$ ipython --no-banner

In [1]: import numpy as np

In [2]: from numpy import linalg as LA

In [3]: np.set_printoptions(precision=2, suppress=True, linewidth=100, floatmode="fixed")

In [4]: W0 = np.load("test11.npy")

In [5]: print(W0)
[[ 1.00 -1.00  0.00  0.00  0.00  0.00  0.00  0.00  0.00  0.00  0.00]
 [-1.00  3.00 -1.00  0.00  0.00  0.00  0.00  0.00  0.00  0.00  0.00]
 [ 0.00 -1.00  0.00 -1.00  0.00  0.00  0.00  0.00  0.00  0.00  0.00]
 [ 0.00  0.00 -1.00  1.00 -1.00  0.00  0.00  0.00  0.00  0.00  0.00]
 [ 0.00  0.00  0.00 -1.00  0.00 -1.00  0.00  0.00  0.00  0.00  0.00]
 [ 0.00  0.00  0.00  0.00 -1.00  0.00 -1.00  0.00  0.00  0.00  0.00]
 [ 0.00  0.00  0.00  0.00  0.00 -1.00  0.00 -1.00  0.00  0.00  0.00]
 [ 0.00  0.00  0.00  0.00  0.00  0.00 -1.00  1.00 -1.00  0.00  0.00]
 [ 0.00  0.00  0.00  0.00  0.00  0.00  0.00 -1.00  3.00 -1.00  0.00]
 [ 0.00  0.00  0.00  0.00  0.00  0.00  0.00  0.00 -1.00  3.00 -1.00]
 [ 0.00  0.00  0.00  0.00  0.00  0.00  0.00  0.00  0.00 -1.00  2.00]]

In [6]: print(np.round(LA.eigvalsh(W0).min(), 2))
-1.66

In [7]: x = np.array([1, 5, 0, 2, 5, -5, -4, -4, -1, -5, -5])

In [8]: rhs = W0 @ x

In [9]: beta, lr = np.zeros(11), 1 / LA.norm(W0, 2) ** 2

In [10]: for i in range(200):
    ...:     beta -= lr * W0.T @ (W0 @ beta - rhs)
    ...:     if i % 50 == 0: print(i, round(LA.norm(W0 @ beta - rhs), 2))
    ...: 
0 13.13
50 1.22
100 0.69
150 0.44

In [11]: print(beta)
[ 1.07  5.13  0.38  2.03  4.64 -5.18 -3.70 -3.70 -0.90 -4.96 -4.98]

In [12]: print(np.round(LA.cond(W0), 2))
10.86

In [13]: data = np.loadtxt("m.csv", delimiter=",")

In [14]: print(data)
[[ 0.30 -0.18  0.76 -0.50 -1.09 -0.62 -0.45  0.29 -0.67  0.71 -0.03  1.77  0.07]
 [-0.10 -0.09 -0.17  0.10  0.13  0.09  0.15  0.02  0.09 -0.22  0.01 -0.34  0.01]
 [ 0.20  0.90 -0.06  0.12  0.86  0.38 -0.30 -0.60  0.46  0.36 -0.02 -0.52 -0.18]
 [-0.80 -1.08 -1.16  0.64  0.48  0.44  1.20  0.44  0.40 -1.72  0.08 -2.12  0.16]
 [ 0.10 -0.54  0.52 -0.38 -1.11 -0.58 -0.15  0.47 -0.65  0.29 -0.01  1.39  0.13]
 [ 0.60  0.45  1.07 -0.64 -0.92 -0.61 -0.90 -0.05 -0.62  1.33 -0.06  2.19 -0.04]
 [ 0.80  1.08  1.16 -0.64 -0.48 -0.44 -1.20 -0.44 -0.40  1.72 -0.08  2.12 -0.16]
 [ 0.60  2.52 -0.08  0.28  2.30  1.00 -0.90 -1.66  1.22  1.10 -0.06 -1.26 -0.50]
 [-0.90 -0.99 -1.43  0.82  0.89  0.67  1.35  0.32  0.65 -1.96  0.09 -2.76  0.13]
 [ 0.30  0.27  0.51 -0.30 -0.39 -0.27 -0.45 -0.06 -0.27  0.66 -0.03  1.02 -0.03]]

In [15]: print(LA.matrix_rank(data, rtol=0.1))
2

In [16]: print([round(float(x), 2) for x in LA.svd(data, compute_uv=False)[:3]])
[8.21, 5.34, 0.0]

In [17]: mat = np.load("sample5.npy")

In [18]: print(mat)
[[  0.20  -0.30  -1.00  -1.00  -0.50   0.50   0.00]
 [ -0.70  -1.90   0.80  -1.10   1.10  -0.10   0.30]
 [ -1.30   1.10   0.00   0.30  -2.60  -0.40  -1.00]
 [ -1.40   1.30  -1.10   0.50  -0.80   0.50   0.80]
 [  1.30   0.40   1.40   0.50  -0.90   0.30  -0.80]
 [  0.40   0.20   0.70  -1.30   0.40   0.90   1.50]
 [ -0.10   1.40   0.00  -1.90   0.10  -1.70  -0.10]
 [  0.70   1.30  -1.60  -0.30  -1.50  -1.50   0.30]
 [  0.30  -0.40   0.20  -2.60   0.10   0.00   0.30]
 [ -0.20  -1.40   1.30  -1.00   1.60  -0.40   1.10]
 [ -1.10   0.00   1.40   0.40  -0.30   0.80   1.40]
 [ -0.40   0.90  -0.80  -0.80  -0.20  -0.30   1.50]
 [ -0.40  -1.20  -0.10   1.80   0.00   0.50   0.00]
 [ -0.20  -0.40   0.60   0.20   2.70   1.20   1.00]
 [ -2.00   0.90  -0.80   1.20   0.40  -1.10  -0.60]
 [ -1.90  -0.20  -1.60  -2.10   1.10   0.80  -0.40]
 [  1.00   0.10   1.10  -1.00   1.30   0.40  -0.90]
 [  0.90   1.80  -1.20  -0.80   0.00   1.10  -1.50]
 [  1.60  -2.30  -0.30   0.70  -0.40  -0.20  -1.10]
 [  0.70  -1.10  -0.60   0.00   1.60   0.20   0.20]
 [  0.20  -0.10  -0.30  -0.70  -2.20  -1.30   0.30]
 [ -1.90  -1.30   2.50   1.50  -1.90   0.10  -1.10]
 [ -1.00   0.60   1.50  -0.10   0.30  -1.60  -1.00]
 [ -1.30  -0.70   1.20   1.10   0.60  -0.20  -1.40]
 [ 38.00  -6.00 -18.00  24.00 -34.00  14.00 -36.00]
 [ -1.40  -0.60  -0.30   0.30   0.90  -0.30  -1.70]
 [  0.70   0.70  -2.10  -0.50   1.20   1.00  -0.20]
 [ -0.40   0.80   1.70   0.70  -1.30   1.00  -0.90]
 [ -0.90   0.10   0.90  -0.60  -0.70   0.20   0.30]
 [ -1.10  -1.70   1.40   0.60   1.10   1.70  -0.40]
 [ -1.00  -1.20   0.30   1.80   0.30   0.40  -0.50]
 [  0.20   0.20  -0.70  -0.90  -0.40   0.30  -0.10]
 [  1.90  -0.30  -0.50   0.00   1.00  -0.30  -0.50]
 [ -1.20   0.30  -1.20   1.10  -0.70   0.60  -0.80]
 [  0.30   0.20  -1.60  -0.30  -1.00   0.30  -0.70]]

In [19]: # row 24 is much longer than the rest

In [20]: x = np.array([0, -9, -9, -6, -3, 4, 5])

In [21]: rhs = mat @ x

In [22]: beta, lr = np.zeros(7), 1 / LA.norm(mat, 2) ** 2

In [23]: for i in range(50):
    ...:     beta -= lr * mat.T @ (mat @ beta - rhs)
    ...:     if i % 10 == 0: print(i, round(LA.norm(mat @ beta - rhs), 2))
    ...: 
0 79.88
10 74.3
20 69.38
30 65.02
40 61.14

In [24]: print(round(LA.cond(mat), 2))
17.02
